$ python -q
>>> import numpy as np
>>> np.set_printoptions(suppress=True, linewidth=100)
>>> def rnd(a):
...     return np.round(a, 1) + 0
... 
>>> A = np.load("a.npy")
>>> A
array([[ 10.2,   6.3,  -7.3,   4.8,   0.6,   1.9,   1. ,  -1.1,  -5.8,   7.2,  -0.9,  14.3,   6.4,
          7.9, -10.3],
       [  4. ,  -4.4,  -0.1,  -4.3,  -5.1,  -2.2,  -1. ,  -0.7,  -3.6,   2.5,   2.5,   2.1,   3.8,
          3.4,  -1.5],
       [  2.3,   7.3,   4.8,   4.9,  10.2,  -6.6,  -3.1,  -5.6,   3.9,   3.8,  -7.8,  -0.8,  -4.3,
         -1.5,   6.8],
       [  2.2,   1. ,  -3.1,   0.9,  -1.1,   1.7,   0.9,   1.4,  -2.2,   0.6,   1. ,   4. ,   2. ,
          2.2,  -4. ],
       [ -4.1, -11. ,   0. ,  -8.5,  -9.9,   2.2,   1.2,   4.3,  -1.9,  -5.2,   7.2,  -5.2,   1.5,
         -1.4,  -0.7],
       [ -0.2,  14.3,   0.1,  12.1,  15.1,  -0.3,   0.4,  -3.6,   5.9,   2.7,  -9.4,   2.9,  -5.9,
         -2.6,   3.2],
       [  2.2,  -3.9,   7.5,  -5.1,  -1.1,  -8.3,  -4. ,  -5.2,  -0.2,   1.8,  -2. ,  -4.9,   0. ,
          1. ,   7. ],
       [ -2. ,   0.9,  -8.7,   3.4,  -3.1,  10.3,   5.3,   7. ,  -1.8,  -2.9,   4.8,   5.9,   1.9,
         -0.1, -10.4],
       [ -2. ,  -1.7,   9. ,  -3.2,   2.4,  -8.1,  -4.2,  -4.6,   3.6,  -0.1,  -4. ,  -8.8,  -3.7,
         -3.1,  11.1],
       [ -2.3,   4.3,  -6.8,   4.8,   0.7,   8.2,   4.1,   5.3,   0.6,  -1.8,   2. ,   4.8,   0.3,
         -1. ,  -6.8],
       [ -4.5,  -3.1,  -8.3,   0.5,  -6.5,  10.2,   4.8,   8.5,  -2.2,  -4.8,   7.6,   2.6,   2.1,
         -1.3,  -8.8],
       [ -4.1,  -3.6,  -1.6,  -1.6,  -3.6,   4.3,   2.2,   4.7,  -0.1,  -4.3,   4. ,  -1.7,  -0.3,
         -2. ,  -2.1],
       [  4.1,   9.3,   2. ,   6.1,   8.8,  -3.9,  -2.1,  -5.1,   1.9,   4.7,  -6.8,   3.2,  -2. ,
          0.8,   3.2]])
>>> rng = np.random.default_rng(458651)
>>> Y = A + rng.integers(-2, 3, (13, 3)) @ rng.integers(-2, 3, (3, 15))
>>> rnd(Y)
array([[ 13.2,   4.3,  -9.3,   3.8,  -1.4,   4.9,  -1. ,  -2.1,  -8.8,   4.2,  -1.9,  16.3,   9.4,
          7.9, -12.3],
       [  2. ,  -2.4,   5.9,  -9.3,  -7.1,  -2.2,  -7. ,  -4.7,  -5.6,   3.5,  -3.5,   4.1,  10.8,
          5.4,  -9.5],
       [  3.3,   3.3,   4.8,   8.9,   2.2,  -3.6,  -3.1,  -6.6,  -1.1,   7.8, -10.8,  -4.8,  -0.3,
          0.5,   4.8],
       [  2.2,  -3. ,  -3.1,   6.9,  -9.1,   3.7,   2.9,   1.4,  -6.2,   6.6,  -1. ,  -2. ,   4. ,
          4.2,  -4. ],
       [ -9.1,  -7. ,   8. , -12.5,  -9.9,  -0.8,  -2.8,   1.3,  -0.9,  -1.2,   2.2,  -5.2,   5.5,
          0.6,  -6.7],
       [  1.8,  14.3,  -3.9,  12.1,  19.1,  -0.3,   2.4,  -1.6,   7.9,  -1.3,  -5.4,   4.9,  -9.9,
         -4.6,   7.2],
       [ -0.8,  -3.9,  11.5,  -3.1,  -5.1,  -9.3,  -4. ,  -6.2,  -1.2,   7.8,  -5. ,  -8.9,   2. ,
          3. ,   5. ],
       [ -4. ,   0.9,  -6.7,   5.4,  -5.1,   9.3,   6.3,   7. ,  -1.8,   1.1,   3.8,   2.9,   1.9,
          0.9, -10.4],
       [  1. ,  -5.7,   5. ,   0.8,  -1.6,  -5.1,  -2.2,  -3.6,   0.6,  -0.1,  -3. , -10.8,  -3.7,
         -3.1,  13.1],
       [ -4.3,   4.3,  -2.8,   4.8,  -3.3,   8.2,   2.1,   3.3,  -1.4,   2.2,  -2. ,   2.8,   4.3,
          1. , -10.8],
       [ -6.5,   0.9,  -4.3,  -5.5,  -2.5,   8.2,   0.8,   6.5,  -0.2,  -6.8,   5.6,   6.6,   4.1,
         -1.3, -12.8],
       [ -8.1,   0.4,  -1.6,   0.4,   4.4,  -1.7,   8.2,   8.7,   7.9,  -2.3,  10. ,  -3.7, -10.3,
         -4. ,   5.9],
       [  5.1,   9.3,   2. ,   4.1,   8.8,  -2.9,  -4.1,  -6.1,   0.9,   2.7,  -7.8,   5.2,   0. ,
          0.8,   1.2]])
>>> np.abs(Y - A).sum(axis=1)
array([30., 55., 45., 44., 53., 36., 35., 19., 33., 36., 44., 72., 17.])
